In [1]: import numpy as np

In [2]: from numpy import linalg as LA

In [3]: np.set_printoptions(precision=1, suppress=True, linewidth=160, legacy="1.25")

In [4]: A = np.load("layer4.npy")

In [5]: print(A)
[[-16.8 -15.1  15.5]
 [-15.7 -14.1  13.1]
 [-13.9 -15.4  13.1]
 [-15.8 -15.2  16.5]
 [-15.6 -15.5  14.8]
 [-14.2 -15.6  13.2]
 [-15.5 -14.7  14.7]
 [-12.7 -16.8  14.5]
 [-14.8 -15.2  13.4]
 [-15.1 -15.9  15.3]
 [-14.  -14.7  12.8]
 [-14.3 -15.2  13.7]]

In [6]: rng = np.random.default_rng(4933)

In [7]: labels = rng.permutation(3)

In [8]: Y = A[:, labels] * rng.choice([-1, 1], 3)

In [9]: print(Y)
[[15.1 15.5 16.8]
 [14.1 13.1 15.7]
 [15.4 13.1 13.9]
 [15.2 16.5 15.8]
 [15.5 14.8 15.6]
 [15.6 13.2 14.2]
 [14.7 14.7 15.5]
 [16.8 14.5 12.7]
 [15.2 13.4 14.8]
 [15.9 15.3 15.1]
 [14.7 12.8 14. ]
 [15.2 13.7 14.3]]

In [10]: Uu, _, VT = LA.svd(A.T @ Y)

In [11]: print(np.round(LA.lstsq(A, Y)[0], 1) + 0)
[[ 0.  0. -1.]
 [-1.  0.  0.]
 [ 0.  1.  0.]]

In [12]: print(np.round(Uu @ VT, 1) + 0)
[[ 0.  0. -1.]
 [-1.  0.  0.]
 [ 0.  1.  0.]]

In [13]: print(labels)
[1 2 0]

In [14]: Ac = A - A.mean(axis=0)

In [15]: vecs = LA.svd(Ac)[2][:1]

In [16]: Y = Ac - Ac @ vecs.T @ vecs

In [17]: print(Y.std(axis=0))
[0.5 0.6 0.6]

In [18]: print(np.round(np.diag(vecs.T @ vecs), 1) + 0)
[0.5 0.  0.5]

In [19]: print(np.cov(Ac @ vecs.T, rowvar=False))
1.9859683144665894

In [20]: print(LA.matrix_rank(A, rtol=0.1))
1

In [21]: print(round(np.log10(LA.cond(A))))
2

In [22]: print(LA.cond(A) > 100)
False

In [23]: C2 = A.T @ A

In [24]: print((A @ A.T).shape)
(12, 12)

In [25]: print(round(float(np.trace(C2)), 1), round(float((A ** 2).sum()), 1))
7914.1 7914.1

In [26]: print(np.allclose(C2, C2.T))
True

In [27]: print(np.diag(C2))
[2665.7 2807.9 2440.5]

In [28]: Y = np.c_[A[:, :1] @ np.array([[2]]), np.array([-1, 5, 3, 1, -3, -3, 0, 5, -4, -1, 5, -4])]

In [29]: print(Y)
[[-33.6  -1. ]
 [-31.4   5. ]
 [-27.8   3. ]
 [-31.6   1. ]
 [-31.2  -3. ]
 [-28.4  -3. ]
 [-31.    0. ]
 [-25.4   5. ]
 [-29.6  -4. ]
 [-30.2  -1. ]
 [-28.    5. ]
 [-28.6  -4. ]]

In [30]: print(np.round(LA.norm(LA.qr(A)[0].T @ Y, axis=0) ** 2 / ((Y ** 2).sum(axis=0) + 1e-12), 1) + 0)
[1. 0.]

In [31]: print(np.round(LA.norm(Y - A @ LA.lstsq(A, Y)[0], axis=0), 1) + 0)
[ 0.  11.5]

In [32]: print(np.round(LA.lstsq(A, Y[:, 0])[0], 1) + 0)
[2. 0. 0.]

In [33]: print(LA.matrix_rank(np.c_[A, Y]))
4

In [34]: Y = np.array([[2, 3, 2, 2, 0, 3],
    ...:     [2, 0, 0, 0, 1, 3],
    ...:     [0, 3, 2, 1, 3, 0],
    ...:     [0, 3, 3, 3, 0, 2],
    ...:     [3, 0, 1, 3, 3, 2],
    ...:     [0, 0, 1, 1, 0, 2]])

In [35]: feats = np.tril(Y)

In [36]: print(feats)
[[2 0 0 0 0 0]
 [2 0 0 0 0 0]
 [0 3 2 0 0 0]
 [0 3 3 3 0 0]
 [3 0 1 3 3 0]
 [0 0 1 1 0 2]]

In [37]: print([round(float(x), 1) for x in LA.svd(feats, compute_uv=False)[:3]])
[6.8, 4.9, 2.5]

In [38]: print(LA.matrix_rank(feats, rtol=0.1))
5

In [39]: print(np.round(LA.norm(feats, 2) / LA.norm(feats), 1))
0.8

In [40]: Uu, s, VT = LA.svd(feats)

In [41]: print(s.round(1) + 0)
[6.8 4.9 2.5 2.  1.2 0. ]

In [42]: Y = Uu[:, :5] @ np.diag(s[:5]) @ VT[:5]

In [43]: print(np.round(LA.norm(feats - Y, 2), 1), np.round(s[5], 1))
0.0 0.0

In [44]: print(round(float(LA.norm(feats - Y) / LA.norm(feats)), 1))
0.0

In [45]: print(LA.matrix_rank(feats - feats[0, 0] * np.eye(6)))
5

In [46]: print([int(LA.matrix_rank(LA.matrix_power(feats, p))) for p in range(1, 7)])
[5, 5, 5, 5, 5, 5]

In [47]: print(np.prod(np.diag(feats)), round(float(LA.det(feats)), 1))
0 0.0

In [48]: print(feats @ feats)
[[ 4  0  0  0  0  0]
 [ 4  0  0  0  0  0]
 [ 6  6  4  0  0  0]
 [ 6 18 15  9  0  0]
 [15 12 14 18  9  0]
 [ 0  6  7  5  0  4]]

In [49]: data = np.load("m.npy")

In [50]: print(data)
[[0 0 0 1]
 [0 0 0 0]
 [0 0 0 1]
 [1 0 1 0]]

In [51]: Uu, s, VT = LA.svd(data, full_matrices=False)

In [52]: print(s / s[0])
[1. 1. 0. 0.]

In [53]: J = np.loadtxt("sample3.csv", delimiter=",")

In [54]: print(J)
[[-0.6  5.3  0.8 -3. ]
 [ 4.8  5.3  4.1  5.3]
 [ 5.1 -0.1  1.   7.5]
 [-2.2 -5.9  2.9  2.3]
 [ 1.1 -0.4 -5.4  4.7]
 [ 2.6  3.9 -5.9 -0.5]
 [ 0.  -1.8  0.6  3.8]
 [ 1.9  0.3 -5.  -2. ]
 [-2.3 -2.2 -1.8  1.6]
 [ 2.4 -1.7  1.3 -1.1]
 [-6.3  4.5  1.7 -8. ]
 [-2.  -3.2  3.9  1.1]
 [ 3.6  6.4 -3.8  0.5]
 [ 2.7  0.4  1.7  1.9]]

In [55]: vec = np.array([3, 1, 6, 7])

In [56]: target = J @ vec

In [57]: coef, lr = np.zeros(4), 1 / LA.norm(J, 2) ** 2

In [58]: for i in range(300):
    ...:     coef -= lr * J.T @ (J @ coef - target)
    ...:     if i % 50 == 0: print(i, round(LA.norm(J @ coef - target), 1))
    ...: 
0 40.3
50 0.0
100 0.0
150 0.0
200 0.0
250 0.0

In [59]: print(coef)
[3. 1. 6. 7.]

In [60]: vec = np.array([-1, 5, -9, 7])

In [61]: target = J @ vec

In [62]: print(LA.lstsq(J, target)[0])
[-1.  5. -9.  7.]

In [63]: print(target)
[ -1.1  21.9  37.9 -37.3  78.4  66.5  12.2  30.6  18.7 -30.3 -42.5 -41.4  66.1  -2.7]

In [64]: target = target + 0.1 * rng.normal(size=14)

In [65]: print(target)
[ -1.1  21.9  37.8 -37.4  78.3  66.5  12.2  30.4  18.8 -30.2 -42.2 -41.5  66.1  -2.8]

In [66]: coef, *_ = LA.lstsq(J, target)

In [67]: print([round(float(LA.norm(LA.solve(J.T @ J + lam * np.eye(4), J.T @ target))), 2) for lam in (0, 1, 10, 100)])
[12.49, 12.3, 11.04, 7.02]

In [68]: print(round(float(LA.norm(target - J @ coef)), 1))
0.3

In [69]: print(coef)
[-1.  5. -9.  7.]

In [70]: print(coef.round())
[-1.  5. -9.  7.]

In [71]: labels = J[:, 0] > np.median(J[:, 0])

In [72]: u = J[labels].mean(axis=0) - J[~labels].mean(axis=0)

In [73]: print(round((((J - J.mean(axis=0)) @ u > 0) == labels).mean(), 1))
0.9

In [74]: print(u)
[ 5.1  2.6 -1.3  1.3]

In [75]: print(labels.astype(int))
[0 1 1 0 0 1 0 1 0 1 0 0 1 1]

In [76]: F = np.loadtxt("run19.csv", delimiter=",")

In [77]: print(F)
[[ 9.  6.  6.  2.  4.  2.]
 [ 6. 14.  9.  3.  6.  3.]
 [ 6.  9. 14.  3.  6.  3.]
 [ 2.  3.  3.  6.  2.  1.]
 [ 4.  6.  6.  2.  9.  2.]
 [ 2.  3.  3.  1.  2.  6.]]

In [78]: print(LA.matrix_power(F, 3))
[[ 5241.  7674.  7674.  2558.  5116.  2558.]
 [ 7674. 11636. 11511.  3837.  7674.  3837.]
 [ 7674. 11511. 11636.  3837.  7674.  3837.]
 [ 2558.  3837.  3837.  1404.  2558.  1279.]
 [ 5116.  7674.  7674.  2558.  5241.  2558.]
 [ 2558.  3837.  3837.  1279.  2558.  1404.]]

In [79]: print((F + F.T) / 2)
[[ 9.  6.  6.  2.  4.  2.]
 [ 6. 14.  9.  3.  6.  3.]
 [ 6.  9. 14.  3.  6.  3.]
 [ 2.  3.  3.  6.  2.  1.]
 [ 4.  6.  6.  2.  9.  2.]
 [ 2.  3.  3.  1.  2.  6.]]

In [80]: print(np.trace(F))
58.0

In [81]: print(np.round(LA.det(F), 1))
103125.0

In [82]: print(np.sort(np.abs(LA.eigvals(F))))
[ 5.  5.  5.  5.  5. 33.]

In [83]: Y = F + rng.integers(-2, 3, (6, 1)) @ rng.integers(-2, 3, (1, 6))

In [84]: print(Y)
[[13.  2.  8.  2.  6.  4.]
 [ 8. 12. 10.  3.  7.  4.]
 [ 6.  9. 14.  3.  6.  3.]
 [ 2.  3.  3.  6.  2.  1.]
 [ 6.  4.  7.  2. 10.  3.]
 [ 4.  1.  4.  1.  3.  7.]]

In [85]: print(LA.matrix_rank(Y - F, tol=1e-8))
1

In [86]: print(np.abs(Y - F).sum(axis=1))
[14.  7.  0.  0.  7.  7.]

In [87]: Q, vecs = LA.qr(Y[:, :4])[0], LA.qr(Y[:, 4:])[0]

In [88]: s = LA.svd(Q.T @ vecs, compute_uv=False)

In [89]: print((s > 0.9).sum())
1

In [90]: print(np.round(LA.norm(Q @ Q.T - vecs @ vecs.T, 2), 1))
1.0

In [91]: vec = np.ones(6)

In [92]: for _ in range(6):
    ...:     vec = F @ vec
    ...:     vec /= LA.norm(vec)
    ...:     print(round(vec @ F @ vec, 1))
    ...: 
32.9
33.0
33.0
33.0
33.0
33.0

In [93]: print(vec)
[0.4 0.6 0.6 0.2 0.4 0.2]

In [94]: print(round(LA.eigvalsh(F)[-1], 1))
33.0

In [95]: vec = np.array([7, 7, 4, 7, 1, 2])

In [96]: target = F @ vec

In [97]: print(target)
[151. 209. 194.  93. 121.  68.]

In [98]: print(LA.solve(F, target + F[:, 5]))
[7. 7. 4. 7. 1. 3.]

In [99]: print(LA.solve(F, target))
[7. 7. 4. 7. 1. 2.]

In [100]: print(np.round(LA.solve(F, F[:, 2]), 1) + 0)
[0. 0. 1. 0. 0. 0.]

In [101]: K = np.load("case2.npy")

In [102]: print(K)
[[ 5 -2  0  0]
 [ 4 -2  0  0]
 [ 0  0  5 -2]
 [ 0  0  4 -2]]

In [103]: ev, vecs = LA.eig(K)

In [104]: print(np.sort(LA.eigvals(K @ K)))
[ 0.3  0.3 12.7 12.7]

In [105]: print(np.sort(LA.eigvals(LA.inv(K))))
[-1.8 -1.8  0.3  0.3]

In [106]: print(ev)
[ 3.6 -0.6  3.6 -0.6]

In [107]: print(round(np.prod(ev), 1))
4.0

In [108]: print(np.round(K @ vecs[:, 0] - ev[0] * vecs[:, 0], 1) + 0)
[0. 0. 0. 0.]

In [109]: print(np.sort(LA.eigvals(K.T)))
[-0.6 -0.6  3.6  3.6]

In [110]: print((LA.matrix_power((K != 0) + (K.T != 0) + np.eye(4), 4) > 0).astype(int))
[[1 1 0 0]
 [1 1 0 0]
 [0 0 1 1]
 [0 0 1 1]]

In [111]: X = np.load("w.npy")

In [112]: print(X)
[[-3  0  0]
 [ 0  0  2]
 [ 0 -1  0]]

In [113]: # 2 blocks once reordered

In [114]: Uu, s, VT = LA.svd(X, full_matrices=False)

In [115]: print(VT @ VT.T)
[[1. 0. 0.]
 [0. 1. 0.]
 [0. 0. 1.]]

In [116]: print(np.abs(VT[0]))
[1. 0. 0.]

In [117]: print(s)
[3. 2. 1.]

In [118]: print(Uu.T @ Uu)
[[1. 0. 0.]
 [0. 1. 0.]
 [0. 0. 1.]]

In [119]: print(Uu.shape, s.shape, VT.shape)
(3, 3) (3,) (3, 3)

In [120]: print(s / s[0])
[1.  0.7 0.3]

In [121]: print(round(float(np.sqrt((s ** 2).sum())), 1), round(LA.norm(X), 1))
3.7 3.7

In [122]: print(np.allclose(Uu * s @ VT, X))
True

In [123]: print((s > 1e-8).sum())
3
